>>> import numpy as np
>>> np.set_printoptions(precision=2, suppress=True, linewidth=200)
>>> def tidy(a):
...     return np.round(a, 2) + 0
... 
>>> E = np.array([[4, -3, -4, 2, -3, 2, -2],
...     [-3, 0, 1, 3, 3, 0, -4],
...     [-4, 1, 0, -4, 4, 2, 3],
...     [2, 3, -4, -4, 0, 0, -1],
...     [-3, 3, 4, 0, -6, 3, -1],
...     [2, 0, 2, 0, 3, -2, -2],
...     [-2, -4, 3, -1, -1, -2, 2]])
>>> M2 = E[0, 0] * E[1:] - np.outer(E[1:, 0], E[0])
>>> print(M2)
[[  0  -9  -8  18   3   6 -22]
 [  0  -8 -16  -8   4  16   4]
 [  0  18  -8 -20   6  -4   0]
 [  0   3   4   6 -33  18 -10]
 [  0   6  16  -4  18 -12  -4]
 [  0 -22   4   0 -10  -4   4]]
>>> print(np.linalg.matrix_rank(M2), np.linalg.matrix_rank(E))
6 7
>>> print(E[:, 0] / E[0, 0])
[ 1.   -0.75 -1.    0.5  -0.75  0.5  -0.5 ]
>>> Uu, s, VT = np.linalg.svd(E, full_matrices=False)
>>> print(tidy(Uu.T @ Uu))
[[1. 0. 0. 0. 0. 0. 0.]
 [0. 1. 0. 0. 0. 0. 0.]
 [0. 0. 1. 0. 0. 0. 0.]
 [0. 0. 0. 1. 0. 0. 0.]
 [0. 0. 0. 0. 1. 0. 0.]
 [0. 0. 0. 0. 0. 1. 0.]
 [0. 0. 0. 0. 0. 0. 1.]]
>>> print(tidy(np.cumsum(s ** 2) / np.sum(s ** 2)))
[0.31 0.56 0.77 0.9  0.97 0.99 1.  ]
>>> print(tidy(s / s[0]))
[1.   0.91 0.81 0.66 0.47 0.25 0.2 ]
>>> print(tidy(s))
[10.51  9.57  8.48  6.98  4.89  2.64  2.1 ]
>>> print(np.trace(E))
-6
>>> E.inv()
Traceback (most recent call last):
  File "<python-input-14>", line 1, in <module>
    E.inv()
    ^^^^^
AttributeError: 'numpy.ndarray' object has no attribute 'inv'
>>> print(np.linalg.matrix_power(E, 2))
[[ 62 -11 -41   9 -11  -9 -15]
 [-11  44   0 -18  -1  13  -5]
 [-41   0  62   8  -6  -6   6]
 [  9 -18   8  46 -12  -2 -26]
 [-11  -1  -6 -12  80 -20   4]
 [ -9  13  -6  -2 -20  25  -1]
 [-15  -5   6 -26   4  -1  39]]
>>> M2 = np.array([[-2, -4, 3, -5, -1, -1],
...     [-5, -3, 4, 4, -4, 3],
...     [3, 3, 4, 4, 5, -1],
...     [-1, 5, 0, -2, 1, 5],
...     [-2, 3, -5, 4, -5, 5],
...     [4, 1, -4, -1, 2, -4]])
>>> M2[-1] = M2[0]
>>> M = M2 + 0.05 * np.eye(6)
>>> print(M)
[[-1.95 -4.    3.   -5.   -1.   -1.  ]
 [-5.   -2.95  4.    4.   -4.    3.  ]
 [ 3.    3.    4.05  4.    5.   -1.  ]
 [-1.    5.    0.   -1.95  1.    5.  ]
 [-2.    3.   -5.    4.   -4.95  5.  ]
 [-2.   -4.    3.   -5.   -1.   -0.95]]
>>> print([round(float(x), 2) for x in np.linalg.svd(M, compute_uv=False)[:3]])
[13.4, 11.85, 8.48]
>>> print(tidy(np.linalg.norm(M, 2) / np.linalg.norm(M)))
0.64
>>> rng = np.random.default_rng(452)
>>> M2 = M + rng.integers(-2, 3, (6, 5)) @ rng.integers(-2, 3, (5, 6))
>>> print(M2)
[[  6.05   1.     1.   -11.     3.     1.  ]
 [-11.    -4.95  10.     4.    -1.     3.  ]
 [ -1.     6.     6.05   3.     9.     1.  ]
 [  1.     0.     0.    -4.95   2.    11.  ]
 [ -3.     0.     1.    -2.     2.05  11.  ]
 [  5.    -5.     9.   -12.     4.    -2.95]]
>>> print(tidy(np.linalg.svd(M2 - M, compute_uv=False)))
[18.67 14.37  8.73  7.66  0.    0.  ]
>>> print(np.abs(M2 - M).sum(axis=1))
[27. 17. 16. 17. 29. 28.]
>>> print(M2 - M)
[[ 8.  5. -2. -6.  4.  2.]
 [-6. -2.  6.  0.  3.  0.]
 [-4.  3.  2. -1.  4.  2.]
 [ 2. -5.  0. -3.  1.  6.]
 [-1. -3.  6. -6.  7.  6.]
 [ 7. -1.  6. -7.  5. -2.]]
>>> X = np.load("layer16.npy")
>>> print(X)
[[ 0.76 -3.9   0.19  2.3   1.8  -3.36  0.44  2.47 -0.22 -2.29 -2.19]
 [-0.07  1.61  0.06 -0.86 -1.1   0.93  0.31 -1.14  0.17  1.47  1.52]
 [-0.27  0.18 -0.34  0.01 -0.44 -0.06 -0.6  -0.06  0.25  0.09 -0.28]
 [ 0.85 -1.64  0.2   1.47  1.11 -1.98  0.26  1.25  0.   -1.48 -1.12]
 [ 0.41 -1.43  0.69  1.36  0.69 -2.1  -0.43  1.13 -0.84 -0.94 -1.24]
 [ 0.3   0.22 -0.02  0.35  0.31  0.09 -0.22  0.13  0.22 -0.38  0.12]
 [-1.33  3.16 -0.22 -2.27 -1.47  3.58  0.27 -2.18  0.58  2.54  2.35]
 [-0.55  3.32 -0.41 -2.72 -2.43  3.43  0.26 -2.12  0.46  2.26  1.95]
 [-0.29  1.82 -0.4  -1.02 -1.06  1.63  0.18 -0.76  0.46  1.18  0.91]
 [-0.58  1.49 -0.39 -1.78 -1.13  1.4   0.23 -0.31  0.09  1.48  0.86]
 [ 0.67 -1.38  0.74  1.43  1.3  -1.77 -0.47  1.27  0.27 -0.75 -1.19]
 [-0.2  -0.06  0.    0.36  0.39 -0.06  0.39 -0.12  0.2   0.48 -0.1 ]
 [ 0.41 -1.25 -0.1   1.21  1.08 -1.97  0.05  1.07 -0.13 -1.33 -1.66]
 [-1.36  3.12 -0.33 -2.71 -2.37  3.46  0.53 -2.62  0.17  2.86  2.19]
 [-1.16  3.48 -0.32 -2.64 -1.97  3.92  0.38 -1.98  1.1   2.04  2.2 ]
 [-0.04 -0.31 -0.51  0.24  0.24  0.2  -0.29 -0.12  0.15  0.2  -0.25]
 [ 0.73 -3.2   0.46  2.51  2.08 -4.02  0.17  1.79 -0.55 -2.54 -2.51]
 [ 1.16 -3.54  0.43  2.63  1.91 -3.58 -0.8   2.48  0.3  -2.22 -1.76]
 [-0.69  1.39 -0.35 -1.01 -1.05  2.09 -0.03 -0.91  0.08  1.31  1.19]
 [-1.06  3.85 -0.44 -2.27 -2.07  3.5   0.66 -2.12  0.52  2.4   2.42]
 [ 0.8  -3.3   0.07  3.12  2.35 -4.   -0.58  1.74 -0.48 -2.39 -2.39]
 [ 0.11 -2.22  0.27  1.13  1.05 -1.45 -0.11  1.2   0.12 -1.38 -1.48]
 [ 0.24 -1.71 -0.33  1.16  0.54 -1.65 -0.68  0.84 -0.89 -0.85 -1.63]
 [ 1.09 -1.85  0.05  1.33  0.94 -1.82  0.05  1.23 -0.18 -1.33 -0.95]
 [-0.42  1.46  0.14 -1.53 -0.87  1.36  0.42 -0.8  -0.29  1.18  0.89]
 [ 1.05 -3.36  0.41  2.73  2.06 -3.18 -0.31  2.77 -0.26 -2.39 -2.82]
 [ 0.17 -1.79  0.13  0.86  1.3  -1.56  0.02  1.55 -0.64 -1.36 -0.55]
 [ 0.16 -0.03 -0.26  0.33 -0.35 -0.12 -0.19 -0.36  0.   -0.13  0.11]
 [-0.62  3.56 -0.09 -2.36 -1.74  3.34  0.65 -2.25  0.69  1.97  2.2 ]
 [-0.15  2.    0.24 -1.64 -0.93  1.63  0.01 -1.04  0.02  1.66  1.39]
 [ 0.31 -0.18  0.21 -0.11  0.    0.6   0.01  0.46 -0.16 -0.26 -0.17]]
>>> M2 = X + rng.integers(-2, 3, (31, 1)) @ rng.integers(-2, 3, (1, 11))
>>> print(tidy(M2))
[[ 4.76 -7.9   0.19  6.3   1.8  -3.36 -3.56  6.47 -0.22 -4.29 -6.19]
 [ 1.93 -0.39  0.06  1.14 -1.1   0.93 -1.69  0.86  0.17  0.47 -0.48]
 [ 1.73 -1.82 -0.34  2.01 -0.44 -0.06 -2.6   1.94  0.25 -0.91 -2.28]
 [-1.15  0.36  0.2  -0.53  1.11 -1.98  2.26 -0.75  0.   -0.48  0.88]
 [ 2.41 -3.43  0.69  3.36  0.69 -2.1  -2.43  3.13 -0.84 -1.94 -3.24]
 [ 0.3   0.22 -0.02  0.35  0.31  0.09 -0.22  0.13  0.22 -0.38  0.12]
 [ 2.67 -0.84 -0.22  1.73 -1.47  3.58 -3.73  1.82  0.58  0.54 -1.65]
 [-4.55  7.32 -0.41 -6.72 -2.43  3.43  4.26 -6.12  0.46  4.26  5.95]
 [ 1.71 -0.18 -0.4   0.98 -1.06  1.63 -1.82  1.24  0.46  0.18 -1.09]
 [-2.58  3.49 -0.39 -3.78 -1.13  1.4   2.23 -2.31  0.09  2.48  2.86]
 [ 0.67 -1.38  0.74  1.43  1.3  -1.77 -0.47  1.27  0.27 -0.75 -1.19]
 [ 3.8  -4.06  0.    4.36  0.39 -0.06 -3.61  3.88  0.2  -1.52 -4.1 ]
 [ 2.41 -3.25 -0.1   3.21  1.08 -1.97 -1.95  3.07 -0.13 -2.33 -3.66]
 [-1.36  3.12 -0.33 -2.71 -2.37  3.46  0.53 -2.62  0.17  2.86  2.19]
 [-5.16  7.48 -0.32 -6.64 -1.97  3.92  4.38 -5.98  1.1   4.04  6.2 ]
 [-2.04  1.69 -0.51 -1.76  0.24  0.2   1.71 -2.12  0.15  1.2   1.75]
 [ 2.73 -5.2   0.46  4.51  2.08 -4.02 -1.83  3.79 -0.55 -3.54 -4.51]
 [ 1.16 -3.54  0.43  2.63  1.91 -3.58 -0.8   2.48  0.3  -2.22 -1.76]
 [ 1.31 -0.61 -0.35  0.99 -1.05  2.09 -2.03  1.09  0.08  0.31 -0.81]
 [ 0.94  1.85 -0.44 -0.27 -2.07  3.5  -1.34 -0.12  0.52  1.4   0.42]
 [-1.2  -1.3   0.07  1.12  2.35 -4.    1.42 -0.26 -0.48 -1.39 -0.39]
 [ 0.11 -2.22  0.27  1.13  1.05 -1.45 -0.11  1.2   0.12 -1.38 -1.48]
 [ 2.24 -3.71 -0.33  3.16  0.54 -1.65 -2.68  2.84 -0.89 -1.85 -3.63]
 [-0.91  0.15  0.05 -0.67  0.94 -1.82  2.05 -0.77 -0.18 -0.33  1.05]
 [-2.42  3.46  0.14 -3.53 -0.87  1.36  2.42 -2.8  -0.29  2.18  2.89]
 [ 5.05 -7.36  0.41  6.73  2.06 -3.18 -4.31  6.77 -0.26 -4.39 -6.82]
 [ 0.17 -1.79  0.13  0.86  1.3  -1.56  0.02  1.55 -0.64 -1.36 -0.55]
 [ 0.16 -0.03 -0.26  0.33 -0.35 -0.12 -0.19 -0.36  0.   -0.13  0.11]
 [ 3.38 -0.44 -0.09  1.64 -1.74  3.34 -3.35  1.75  0.69 -0.03 -1.8 ]
 [ 1.85  0.    0.24  0.36 -0.93  1.63 -1.99  0.96  0.02  0.66 -0.61]
 [ 4.31 -4.18  0.21  3.89  0.    0.6  -3.99  4.46 -0.16 -2.26 -4.17]]
>>> print(np.abs(M2 - X).sum(axis=1))
[26. 13. 13. 13. 13.  0. 26. 26. 13. 13.  0. 26. 13.  0. 26. 13. 13.  0. 13. 13. 13.  0. 13. 13. 13. 26.  0.  0. 26. 13. 26.]
>>> print(np.linalg.matrix_rank(M2 - X, tol=1e-8))
1
>>> print(tidy(np.linalg.svd(M2 - X, compute_uv=False)))
[34.64  0.    0.    0.    0.    0.    0.    0.    0.    0.    0.  ]
